In [1]: import numpy as np

In [2]: import numpy.linalg as la

In [3]: np.set_printoptions(precision=3, suppress=True, linewidth=100, sign=" ")

In [4]: arr = np.array([[-0.27, -0.09, 0.12, -0.01, 0.25],
   ...:     [5.13, 2.07, 0.48, 4.28, -3.59],
   ...:     [3.59, 1.53, 0.96, 3.92, -2.25]])

In [5]: np.unique(arr.round(6), axis=0).shape
Out[5]: (3, 5)

In [6]: U, sig, Vh = la.svd(arr)

In [7]: V = Vh[:(sig > 1e-8).sum()]

In [8]: rng = np.random.default_rng(11)

In [9]: x = arr[0] + -3 * arr[1] + rng.integers(2) * np.eye(5)[1]

In [10]: x
Out[10]: array([-15.66,  -6.3 ,  -1.32, -12.85,  11.02])

In [11]: round(float(la.norm(x - V.T @ V @ x)), 3)
Out[11]: 0.0

In [12]: E = np.load("run1.npy")

In [13]: E
Out[13]: 
array([[ 0,  0,  0,  0],
       [-3,  3, -4,  5],
       [ 2,  2, -9,  7],
       [ 4, -3, -4,  0],
       [ 0,  0,  0,  0],
       [ 1,  1, -8,  7],
       [ 4, -3, -4,  0],
       [ 0,  0,  0,  0],
       [-3,  3, -4,  5],
       [-3,  3, -4,  5],
       [ 1,  2, -1,  2],
       [ 4, -2, -4,  2],
       [ 0,  0,  0,  0],
       [ 1,  2, -1,  2],
       [ 4, -3, -4,  0],
       [-3,  3, -4,  5],
       [-3,  3, -4,  5],
       [ 1,  0, -8,  5],
       [ 4, -3, -4,  0],
       [ 0,  0,  0,  0],
       [ 0,  0,  0,  0],
       [ 0,  0,  0,  0],
       [ 1,  2, -1,  2],
       [ 0,  0,  0,  0],
       [-2,  6, -5,  9],
       [ 0,  1,  0,  2],
       [ 0,  0,  0,  0],
       [ 0,  0,  0,  0],
       [-3,  4, -4,  7],
       [ 0,  0,  0,  0],
       [ 1,  2, -1,  2]])

In [14]: # row 4 repeats row 0

In [15]: Ac = E - E.mean(axis=0)

In [16]: V = la.svd(Ac)[2][:2]

In [17]: Y = Ac - Ac @ V.T @ V

In [18]: la.norm(Y, axis=1).round(6).argmax()
Out[18]: np.int64(24)

In [19]: round(la.norm(Y) / la.norm(Ac), 3)
Out[19]: np.float64(0.191)

In [20]: (Ac @ V.T).std(axis=0)
Out[20]: array([ 3.924,  2.76 ])

In [21]: Y = np.c_[E[:, :2] @ np.array([[-3, -1], [0, -3]]), np.array([1, 0, -2, -1, -3, 0, -1, -2, 3, -1, -1, -3, -3, 1, 1, 3, 2, -2, 0, 1, -2, -2, -3, 2, 0, 2, 3, -2, 1, 1, -3])]

In [22]: Y
Out[22]: 
array([[  0,   0,   1],
       [  9,  -6,   0],
       [ -6,  -8,  -2],
       [-12,   5,  -1],
       [  0,   0,  -3],
       [ -3,  -4,   0],
       [-12,   5,  -1],
       [  0,   0,  -2],
       [  9,  -6,   3],
       [  9,  -6,  -1],
       [ -3,  -7,  -1],
       [-12,   2,  -3],
       [  0,   0,  -3],
       [ -3,  -7,   1],
       [-12,   5,   1],
       [  9,  -6,   3],
       [  9,  -6,   2],
       [ -3,  -1,  -2],
       [-12,   5,   0],
       [  0,   0,   1],
       [  0,   0,  -2],
       [  0,   0,  -2],
       [ -3,  -7,  -3],
       [  0,   0,   2],
       [  6, -16,   0],
       [  0,  -3,   2],
       [  0,   0,   3],
       [  0,   0,  -2],
       [  9,  -9,   1],
       [  0,   0,   1],
       [ -3,  -7,  -3]])

In [23]: la.norm(la.qr(E)[0].T @ Y, axis=0) ** 2 / ((Y ** 2).sum(axis=0) + 1e-12)
Out[23]: array([ 1.  ,  1.  ,  0.22])

In [24]: la.matrix_rank(Y)
Out[24]: np.int64(3)

In [25]: np.round(la.norm(Y - E @ la.lstsq(E, Y)[0], axis=0), 3) + 0
Out[25]: array([ 0.   ,  0.   ,  9.594])

In [26]: np.round(la.lstsq(E, Y[:, 0])[0], 3) + 0
Out[26]: array([-3.,  0.,  0.,  0.])

In [27]: d = la.norm(E[:, None] - E[None], axis=-1)

In [28]: (d + 1e9 * np.eye(31)).round(6).argmin(axis=1)
Out[28]: 
array([  4,   8,   5,   6,   0,   2,   3,   0,   1,   1,  13,   3,   0,  10,   3,   1,   1,   5,
         3,   0,   0,   0,  10,   0,  28,  10,   0,   0,   1,   0,  10])

In [29]: d.mean(axis=1).argmax()
Out[29]: np.int64(24)

In [30]: np.flatnonzero(d[17] < d.mean() / 2)
Out[30]: array([  5,  17])

In [31]: np.unravel_index(d.round(6).argmax(), d.shape)
Out[31]: (np.int64(3), np.int64(24))

In [32]: X = np.loadtxt("m.csv", delimiter=",")

In [33]: X
Out[33]: 
array([[-0.3  , -0.1  , -0.3  ,  0.1  , -2.1  ,  0.8  ],
       [ 0.8  , -1.4  , -1.3  , -0.2  ,  0.   ,  0.7  ],
       [-0.6  ,  0.5  ,  0.3  , -0.7  , -0.7  ,  1.   ],
       [-0.5  ,  0.4  , -0.9  , -0.6  , -0.5  , -1.1  ],
       [-0.329,  0.53 , -1.296, -0.104, -0.25 , -1.33 ],
       [-0.1  , -1.3  , -0.7  , -0.3  , -0.1  , -0.9  ],
       [-0.3  ,  1.   , -1.   ,  0.3  , -0.6  ,  1.   ],
       [ 0.   ,  0.   ,  0.6  , -1.4  ,  0.2  , -0.9  ],
       [-0.3  , -0.2  ,  0.1  , -0.6  , -0.4  ,  0.3  ]])

In [34]: z = rng.permutation(6)

In [35]: Y = X[:, z] * rng.choice([-1, 1], 6)

In [36]: Y
Out[36]: 
array([[-0.1  ,  0.1  ,  2.1  , -0.8  , -0.3  , -0.3  ],
       [ 0.2  ,  1.4  , -0.   , -0.7  , -1.3  ,  0.8  ],
       [ 0.7  , -0.5  ,  0.7  , -1.   ,  0.3  , -0.6  ],
       [ 0.6  , -0.4  ,  0.5  ,  1.1  , -0.9  , -0.5  ],
       [ 0.104, -0.53 ,  0.25 ,  1.33 , -1.296, -0.329],
       [ 0.3  ,  1.3  ,  0.1  ,  0.9  , -0.7  , -0.1  ],
       [-0.3  , -1.   ,  0.6  , -1.   , -1.   , -0.3  ],
       [ 1.4  , -0.   , -0.2  ,  0.9  ,  0.6  ,  0.   ],
       [ 0.6  ,  0.2  ,  0.4  , -0.3  ,  0.1  , -0.3  ]])

In [37]: U, _, Vh = la.svd(X.T @ Y)

In [38]: np.round(la.lstsq(X, Y)[0], 3) + 0
Out[38]: 
array([[ 0.,  0.,  0.,  0.,  0.,  1.],
       [ 0., -1.,  0.,  0.,  0.,  0.],
       [ 0.,  0.,  0.,  0.,  1.,  0.],
       [-1.,  0.,  0.,  0.,  0.,  0.],
       [ 0.,  0., -1.,  0.,  0.,  0.],
       [ 0.,  0.,  0., -1.,  0.,  0.]])

In [39]: C2 = Y.T @ Y

In [40]: round(np.trace(C2), 3), round(float((Y ** 2).sum()), 3)
Out[40]: (np.float64(30.261), 30.261)

In [41]: np.allclose(C2, C2.T)
Out[41]: True

In [42]: r0, r1 = X[4], X[3]

In [43]: np.round(r0 @ r0, 3)
Out[43]: np.float64(3.911)

In [44]: np.round(r0 @ r1, 3)
Out[44]: np.float64(3.193)

In [45]: pr = (r0 @ r1) / (r0 @ r0) * r0

In [46]: round((r1 - pr) @ r0, 3)
Out[46]: np.float64(-0.0)

In [47]: pr
Out[47]: array([-0.269,  0.433, -1.058, -0.085, -0.204, -1.086])

In [48]: la.matrix_rank(np.outer(r0, r1))
Out[48]: np.int64(1)

In [49]: Y = X / la.norm(X, axis=1)
---------------------------------------------------------------------------
ValueError                                Traceback (most recent call last)
Cell In[49], line 1
----> 1 Y = X / la.norm(X, axis=1)

ValueError: operands could not be broadcast together with shapes (9,6) (9,) 

In [50]: Y = X / la.norm(X, axis=1, keepdims=True)

In [51]: C2 = Y @ Y.T

In [52]: np.argwhere(np.triu(np.abs(C2) > 0.95, 1))
Out[52]: array([], shape=(0, 2), dtype=int64)

In [53]: (np.abs(C2) > 0.9).astype(int)
Out[53]: 
array([[ 1,  0,  0,  0,  0,  0,  0,  0,  0],
       [ 0,  1,  0,  0,  0,  0,  0,  0,  0],
       [ 0,  0,  1,  0,  0,  0,  0,  0,  0],
       [ 0,  0,  0,  1,  1,  0,  0,  0,  0],
       [ 0,  0,  0,  1,  1,  0,  0,  0,  0],
       [ 0,  0,  0,  0,  0,  1,  0,  0,  0],
       [ 0,  0,  0,  0,  0,  0,  1,  0,  0],
       [ 0,  0,  0,  0,  0,  0,  0,  1,  0],
       [ 0,  0,  0,  0,  0,  0,  0,  0,  1]])

In [54]: C2[6]
Out[54]: array([ 0.552,  0.073,  0.516,  0.143,  0.192, -0.453,  1.   , -0.609,  0.092])
